% ipython --no-banner

In [1]: import numpy as np

In [2]: np.set_printoptions(suppress=True, linewidth=160)

In [3]: def tidy(a):
   ...:     return np.round(a, 3) + 0
   ...: 

In [4]: J = np.load("arr.npy")

In [5]: J
Out[5]: 
array([[ 2.213, -0.26 ,  0.316],
       [-0.26 ,  2.914,  0.104],
       [ 0.316,  0.104,  2.873]])

In [6]: # symmetric, so the eigenvalues are real

In [7]: vec = np.array([-2, -1, -1])

In [8]: h1 = np.maximum(J @ vec, 0)

In [9]: np.flatnonzero(h1 > 1e-9)
Out[9]: array([], dtype=int64)

In [10]: J.T @ h1
Out[10]: array([0., 0., 0.])

In [11]: h1
Out[11]: array([0., 0., 0.])

In [12]: np.maximum(J @ (3 * vec), 0)
Out[12]: array([0., 0., 0.])

In [13]: tidy(np.tanh(J @ vec))
Out[13]: array([-1.   , -0.987, -0.999])

In [14]: tidy(np.maximum(J @ vec, 0) - np.maximum(-J @ vec, 0))
Out[14]: array([-4.482, -2.498, -3.609])

In [15]: vec = np.array([0, -1, -1])

In [16]: rhs = J @ vec

In [17]: tidy(rhs)
Out[17]: array([-0.056, -3.018, -2.977])

In [18]: tidy(np.linalg.solve(J.T, J[0]))
Out[18]: array([1., 0., 0.])

In [19]: low = np.linalg.cholesky(J)

In [20]: tidy(low)
Out[20]: 
array([[ 1.488,  0.   ,  0.   ],
       [-0.175,  1.698,  0.   ],
       [ 0.212,  0.083,  1.68 ]])

In [21]: tidy(low @ low.T)
Out[21]: 
array([[ 2.213, -0.26 ,  0.316],
       [-0.26 ,  2.914,  0.104],
       [ 0.316,  0.104,  2.873]])

In [22]: tidy(np.diag(low) ** 2)
Out[22]: array([2.213, 2.883, 2.821])

In [23]: tidy(np.prod(np.diag(low)) ** 2), tidy(np.linalg.det(J))
Out[23]: (np.float64(18.001), np.float64(18.001))

In [24]: tidy(J / np.sqrt(np.outer(np.diag(J), np.diag(J))))
Out[24]: 
array([[ 1.   , -0.102,  0.125],
       [-0.102,  1.   ,  0.036],
       [ 0.125,  0.036,  1.   ]])

In [25]: vec = np.ones(3)

In [26]: for _ in range(7):
    ...:     vec = J @ vec
    ...:     vec /= np.linalg.norm(vec)
    ...:     print(round(vec @ J @ vec, 3))
    ...: 
2.884
2.945
2.974
2.988
2.994
2.997
2.999

In [27]: tidy(np.linalg.eigvalsh(J)[-1])
Out[27]: np.float64(3.0)

In [28]: tidy(np.linalg.norm(J))
Out[28]: np.float64(4.69)

In [29]: tidy(J.mean(axis=0))
Out[29]: array([0.756, 0.919, 1.098])

In [30]: J.sum(axis=1)
Out[30]: array([2.269, 2.758, 3.293])

In [31]: np.abs(J).max()
Out[31]: np.float64(2.914)

In [32]: J.shape
Out[32]: (3, 3)

In [33]: tidy(J - J[0])
Out[33]: 
array([[ 0.   ,  0.   ,  0.   ],
       [-2.473,  3.174, -0.212],
       [-1.897,  0.364,  2.557]])

In [34]: np.unravel_index(np.abs(J).argmax(), J.shape)
Out[34]: (np.int64(1), np.int64(1))

In [35]: arr = np.array([[1, 2, 0], [1, 3, 3], [0, 2, 2]])

In [36]: arr
Out[36]: 
array([[1, 2, 0],
       [1, 3, 3],
       [0, 2, 2]])

In [37]: O, evecs = np.linalg.qr(arr[:, :2])[0], np.linalg.qr(arr[:, 2:])[0]

In [38]: sig = np.linalg.svd(O.T @ evecs, compute_uv=False)

In [39]: tidy(np.degrees(np.arccos(sig.clip(0, 1))))
Out[39]: array([21.703])

In [40]: rng = np.random.default_rng(934)

In [41]: idx = rng.permutation(3)

In [42]: M2 = arr[:, idx] * rng.choice([-1, 1], 3)

In [43]: M2
Out[43]: 
array([[1, 0, 2],
       [1, 3, 3],
       [0, 2, 2]])

In [44]: Uu, _, VT = np.linalg.svd(arr.T @ M2)

In [45]: idx
Out[45]: array([0, 2, 1])

In [46]: tidy(Uu @ VT)
Out[46]: 
array([[1., 0., 0.],
       [0., 0., 1.],
       [0., 1., 0.]])

In [47]: def softmax(z):
    ...:     e = np.exp(z - z.max(axis=-1, keepdims=True))
    ...:     return e / e.sum(axis=-1, keepdims=True)
    ...: 

In [48]: tidy(softmax(M2[0] + 4))
Out[48]: array([0.245, 0.09 , 0.665])

In [49]: tidy(softmax(10 * M2[0]))
Out[49]: array([0., 0., 1.])

In [50]: tidy(softmax(M2).sum(axis=1))
Out[50]: array([1., 1., 1.])

In [51]: att = M2 @ M2.T / np.sqrt(3)

In [52]: softmax(att).round(6).argmax(axis=1)
Out[52]: array([1, 1, 1])

In [53]: tidy(softmax(att + np.triu(np.full(att.shape, -np.inf), 1)))
Out[53]: 
array([[1.   , 0.   , 0.   ],
       [0.001, 0.999, 0.   ],
       [0.009, 0.902, 0.09 ]])

In [54]: tidy(softmax(att)[0] @ M2)
Out[54]: array([0.881, 2.248, 2.67 ])

In [55]: tidy(softmax(att))
Out[55]: 
array([[0.211, 0.67 , 0.119],
       [0.001, 0.982, 0.017],
       [0.009, 0.902, 0.09 ]])

In [56]: mat = np.load("block10.npy")

In [57]: mat
Out[57]: 
array([[-0.54,  3.06],
       [ 0.3 , -1.7 ]])

In [58]: np.unique(mat.round(6), axis=0).shape
Out[58]: (2, 2)

In [59]: tidy(np.trace(np.linalg.pinv(mat) @ mat))
Out[59]: np.float64(1.0)

In [60]: np.allclose(mat[:-1].T @ np.linalg.lstsq(mat[:-1].T, mat[-1])[0], mat[-1])
Out[60]: True

In [61]: np.argsort(-np.linalg.norm(mat, axis=0).round(6), kind="stable")[:3]
Out[61]: array([1, 0])

In [62]: [round(float(x), 3) for x in np.linalg.svd(mat, compute_uv=False)[:3]]
Out[62]: [3.555, 0.0]

In [63]: np.linalg.cond(mat) > 100
Out[63]: np.True_

In [64]: tidy(np.linalg.svd(mat, compute_uv=False))
Out[64]: array([3.555, 0.   ])

In [65]: mat[:, 2]
---------------------------------------------------------------------------
IndexError                                Traceback (most recent call last)
Cell In[65], line 1
----> 1 mat[:, 2]

IndexError: index 2 is out of bounds for axis 1 with size 2

In [66]: mat.sum(axis=1)
Out[66]: array([ 2.52, -1.4 ])

In [67]: np.linalg.matrix_rank(mat)
Out[67]: np.int64(1)

In [68]: rk = np.linalg.matrix_rank(mat)

In [69]: rk
Out[69]: np.int64(1)

In [70]: ns = np.linalg.svd(mat)[2][rk:].T

In [71]: [int(np.linalg.matrix_rank(mat[:, :j + 1])) for j in range(2)]
Out[71]: [1, 1]

In [72]: np.linalg.matrix_rank(mat.T @ mat), np.linalg.matrix_rank(mat @ mat.T)
Out[72]: (np.int64(1), np.int64(1))

In [73]: tidy(mat @ ns)
Out[73]: 
array([[0.],
       [0.]])

In [74]: ns.shape
Out[74]: (2, 1)

In [75]: tidy(ns[:, 0] / ns[np.abs(ns[:, 0]).round(6).argmax(), 0])
Out[75]: array([1.   , 0.176])

In [76]: [int(np.linalg.matrix_rank(mat[:i])) for i in range(1, len(mat) + 1)]
Out[76]: [1, 1]

In [77]: M2 = np.array([[7, 8, -7], [-4, 3, -9]])

In [78]: tidy(M2.T @ mat.T)
Out[78]: 
array([[-16.02,   8.9 ],
       [  4.86,  -2.7 ],
       [-23.76,  13.2 ]])

In [79]: tidy(np.einsum("ik,kj->ji", mat, M2))
Out[79]: 
array([[-16.02,   8.9 ],
       [  4.86,  -2.7 ],
       [-23.76,  13.2 ]])

In [80]: tidy(np.einsum("ik,kj->ij", mat, M2))
Out[80]: 
array([[-16.02,   4.86, -23.76],
       [  8.9 ,  -2.7 ,  13.2 ]])

In [81]: np.linalg.matrix_rank(np.vstack([mat, M2.T]))
Out[81]: np.int64(2)

In [82]: tidy(np.einsum("ij->j", mat))
Out[82]: array([-0.24,  1.36])

In [83]: tidy(mat @ M2)
Out[83]: 
array([[-16.02,   4.86, -23.76],
       [  8.9 ,  -2.7 ,  13.2 ]])

In [84]: X = np.array([[0, -1, 0], [0, 0, 0], [0, 0, 0]])

In [85]: X
Out[85]: 
array([[ 0, -1,  0],
       [ 0,  0,  0],
       [ 0,  0,  0]])

In [86]: # columns 0 and 2 are equal

In [87]: np.linalg.matrix_rank(X, rtol=0.1)
Out[87]: np.int64(1)

In [88]: C2 = X.T @ X

In [89]: (X @ X.T).shape
Out[89]: (3, 3)

In [90]: C2
Out[90]: 
array([[0, 0, 0],
       [0, 1, 0],
       [0, 0, 0]])

In [91]: np.allclose(C2, C2.T)
Out[91]: True

In [92]: tidy(np.linalg.eigvalsh(C2)[::-1])
Out[92]: array([1., 0., 0.])

In [93]: np.diag(C2)
Out[93]: array([0, 1, 0])

In [94]: tidy(np.linalg.det(X))
Out[94]: np.float64(0.0)

In [95]: (X != 0).astype(int)
Out[95]: 
array([[0, 1, 0],
       [0, 0, 0],
       [0, 0, 0]])

In [96]: X @ X
Out[96]: 
array([[0, 0, 0],
       [0, 0, 0],
       [0, 0, 0]])

In [97]: np.prod(np.diag(X)), tidy(np.linalg.det(X))
Out[97]: (np.int64(0), np.float64(0.0))

In [98]: np.linalg.matrix_rank(X - X[0, 0] * np.eye(3))
Out[98]: np.int64(1)

In [99]: X @ X
Out[99]: 
array([[0, 0, 0],
       [0, 0, 0],
       [0, 0, 0]])
